In [1]: import numpy as np

In [2]: from numpy import linalg as LA

In [3]: np.set_printoptions(suppress=True, linewidth=120)

In [4]: def rd(a):
   ...:     return np.round(a, 3) + 0
   ...: 

In [5]: rng = np.random.default_rng(503)

In [6]: z = rng.integers(0, 3, 5)

In [7]: K = np.triu((z[:, None] == z) & (rng.random((5, 5)) < 0.8), 1).astype(int)

In [8]: K += K.T

In [9]: K
Out[9]: 
array([[0, 0, 0, 0, 1],
       [0, 0, 0, 0, 0],
       [0, 0, 0, 0, 0],
       [0, 0, 0, 0, 1],
       [1, 0, 0, 1, 0]])

In [10]: U, sigma, Vt = LA.svd(K)

In [11]: evecs = Vt[:(sigma > 1e-8).sum()]

In [12]: vec = K[2] + 3 * K[3] + rng.integers(2) * np.eye(5)[3]

In [13]: vec
Out[13]: array([0., 0., 0., 1., 3.])

In [14]: rd(np.diag(evecs.T @ evecs))
Out[14]: array([0.5, 0. , 0. , 0.5, 1. ])

In [15]: rd(evecs.T @ evecs)
Out[15]: 
array([[0.5, 0. , 0. , 0.5, 0. ],
       [0. , 0. , 0. , 0. , 0. ],
       [0. , 0. , 0. , 0. , 0. ],
       [0.5, 0. , 0. , 0.5, 0. ],
       [0. , 0. , 0. , 0. , 1. ]])

In [16]: (K != 0).astype(int)
Out[16]: 
array([[0, 0, 0, 0, 1],
       [0, 0, 0, 0, 0],
       [0, 0, 0, 0, 0],
       [0, 0, 0, 0, 1],
       [1, 0, 0, 1, 0]])

In [17]: K @ K
Out[17]: 
array([[1, 0, 0, 1, 0],
       [0, 0, 0, 0, 0],
       [0, 0, 0, 0, 0],
       [1, 0, 0, 1, 0],
       [0, 0, 0, 0, 2]])

In [18]: (LA.matrix_power((K != 0) + (K.T != 0) + np.eye(5), 5) > 0).astype(int)
Out[18]: 
array([[1, 0, 0, 1, 1],
       [0, 1, 0, 0, 0],
       [0, 0, 1, 0, 0],
       [1, 0, 0, 1, 1],
       [1, 0, 0, 1, 1]])

In [19]: rd(LA.norm(K, 2) / LA.norm(K))
Out[19]: np.float64(0.707)

In [20]: [round(float(x), 3) for x in LA.svd(K, compute_uv=False)[:3]]
Out[20]: [1.414, 1.414, 0.0]

In [21]: other = np.array([[1, 0, 2], [2, 1, 0], [1, 3, 4], [4, 0, 5], [4, 3, 3]])

In [22]: np.einsum("ij->j", K)
Out[22]: array([1, 0, 0, 1, 2])

In [23]: np.einsum("ik,kj->ji", K, other)
Out[23]: 
array([[4, 0, 0, 4, 5],
       [3, 0, 0, 3, 0],
       [3, 0, 0, 3, 7]])

In [24]: LA.matrix_rank(K @ other)
Out[24]: np.int64(2)

In [25]: other.T @ K.T
Out[25]: 
array([[4, 0, 0, 4, 5],
       [3, 0, 0, 3, 0],
       [3, 0, 0, 3, 7]])

In [26]: np.vstack([K, other.T]).shape
Out[26]: (8, 5)

In [27]: data = np.load("test11.npy")

In [28]: print(data)
[[0 0 0 1 1 0 1]
 [0 0 0 1 1 0 1]
 [0 0 0 0 0 0 0]
 [1 1 0 0 0 0 1]
 [1 1 0 0 0 0 1]
 [0 0 0 0 0 0 0]
 [1 1 0 1 1 0 0]]

In [29]: rd(LA.norm(data, 2) / LA.norm(data))
Out[29]: np.float64(0.809)
